>>> import numpy as np
>>> import numpy.linalg as la
>>> np.set_printoptions(precision=3, suppress=True, linewidth=120, legacy="1.25")
>>> tidy = lambda a: np.round(a, 3) + 0
>>> W0 = np.load("a.npy")
>>> print(W0)
[[3. 1. 0. 0. 0. 0.]
 [0. 3. 1. 0. 0. 0.]
 [0. 0. 3. 1. 0. 0.]
 [0. 0. 0. 3. 1. 0.]
 [0. 0. 0. 0. 3. 1.]
 [0. 0. 0. 0. 0. 3.]]
>>> t = np.radians(180)
>>> r_ = np.eye(6)
>>> r_[0, 0] = r_[5, 5] = np.cos(t)
>>> r_[0, 5], r_[5, 0] = -np.sin(t), np.sin(t)
>>> tidy(r_)
array([[-1.,  0.,  0.,  0.,  0.,  0.],
       [ 0.,  1.,  0.,  0.,  0.,  0.],
       [ 0.,  0.,  1.,  0.,  0.,  0.],
       [ 0.,  0.,  0.,  1.,  0.,  0.],
       [ 0.,  0.,  0.,  0.,  1.,  0.],
       [ 0.,  0.,  0.,  0.,  0., -1.]])
>>> M2 = W0 @ r_.T
>>> tidy(la.det(r_)), np.trace(r_)
(1.0, 2.0)
>>> np.allclose(W0 @ W0.T, M2 @ M2.T)
True
>>> r0 = np.array([-5, -1, 1, 4, 2, -1, 1, -2])
>>> data = r0[np.abs(np.subtract.outer(np.arange(8), np.arange(8)))]
>>> data
array([[-5, -1,  1,  4,  2, -1,  1, -2],
       [-1, -5, -1,  1,  4,  2, -1,  1],
       [ 1, -1, -5, -1,  1,  4,  2, -1],
       [ 4,  1, -1, -5, -1,  1,  4,  2],
       [ 2,  4,  1, -1, -5, -1,  1,  4],
       [-1,  2,  4,  1, -1, -5, -1,  1],
       [ 1, -1,  2,  4,  1, -1, -5, -1],
       [-2,  1, -1,  2,  4,  1, -1, -5]])
>>> data.reshape(2, -1)
array([[-5, -1,  1,  4,  2, -1,  1, -2, -1, -5, -1,  1,  4,  2, -1,  1,  1, -1, -5, -1,  1,  4,  2, -1,  4,  1, -1,
        -5, -1,  1,  4,  2],
       [ 2,  4,  1, -1, -5, -1,  1,  4, -1,  2,  4,  1, -1, -5, -1,  1,  1, -1,  2,  4,  1, -1, -5, -1, -2,  1, -1,
         2,  4,  1, -1, -5]])
>>> t3 = data.reshape(8, 2, -1)
>>> t3.shape
(8, 2, 4)
>>> t3.sum(axis=1)
array([[-3, -2,  2,  2],
       [ 3, -3, -2,  2],
       [ 2,  3, -3, -2],
       [ 3,  2,  3, -3],
       [-3,  3,  2,  3],
       [-2, -3,  3,  2],
       [ 2, -2, -3,  3],
       [ 2,  2, -2, -3]])
>>> print(t3.transpose(1, 0, 2))
[[[-5 -1  1  4]
  [-1 -5 -1  1]
  [ 1 -1 -5 -1]
  [ 4  1 -1 -5]
  [ 2  4  1 -1]
  [-1  2  4  1]
  [ 1 -1  2  4]
  [-2  1 -1  2]]

 [[ 2 -1  1 -2]
  [ 4  2 -1  1]
  [ 1  4  2 -1]
  [-1  1  4  2]
  [-5 -1  1  4]
  [-1 -5 -1  1]
  [ 1 -1 -5 -1]
  [ 4  1 -1 -5]]]
>>> evals, vecs = la.eigh(data)
>>> vec = np.array([7, 8, 3, 6, 6, 4, 6, 1])
>>> vec @ data @ vec
149
>>> tidy(vec @ data @ vec / (vec @ vec)), tidy(evals[0]), tidy(evals[-1])
(0.603, -14.141, 1.625)
>>> cov = data.T @ data
>>> cov
array([[ 53,  16, -11, -45, -33,  11,  14,  32],
       [ 16,  50,  17, -17, -43, -24,  12,  14],
       [-11,  17,  50,  22, -17, -48, -24,  11],
       [-45, -17,  22,  65,  32, -17, -43, -33],
       [-33, -43, -17,  32,  65,  22, -17, -45],
       [ 11, -24, -48, -17,  22,  50,  17, -11],
       [ 14,  12, -24, -43, -17,  17,  50,  16],
       [ 32,  14,  11, -33, -45, -11,  16,  53]])
>>> np.trace(cov), (data ** 2).sum()
(436, 436)
>>> np.allclose(cov, cov.T)
True
>>> la.matrix_rank(cov)
8
>>> tidy(la.eigvalsh(cov)[::-1])
array([199.97 , 143.152,  42.451,  29.164,  15.866,   2.641,   1.818,   0.938])
>>> rng = np.random.default_rng(26873)
>>> idx = rng.permutation(8)
>>> print(idx)
[7 2 3 0 1 5 4 6]
>>> M2 = cov[idx][:, idx]
>>> np.trace(M2)
436
>>> np.diag(M2)
array([53, 50, 65, 53, 50, 50, 65, 50])
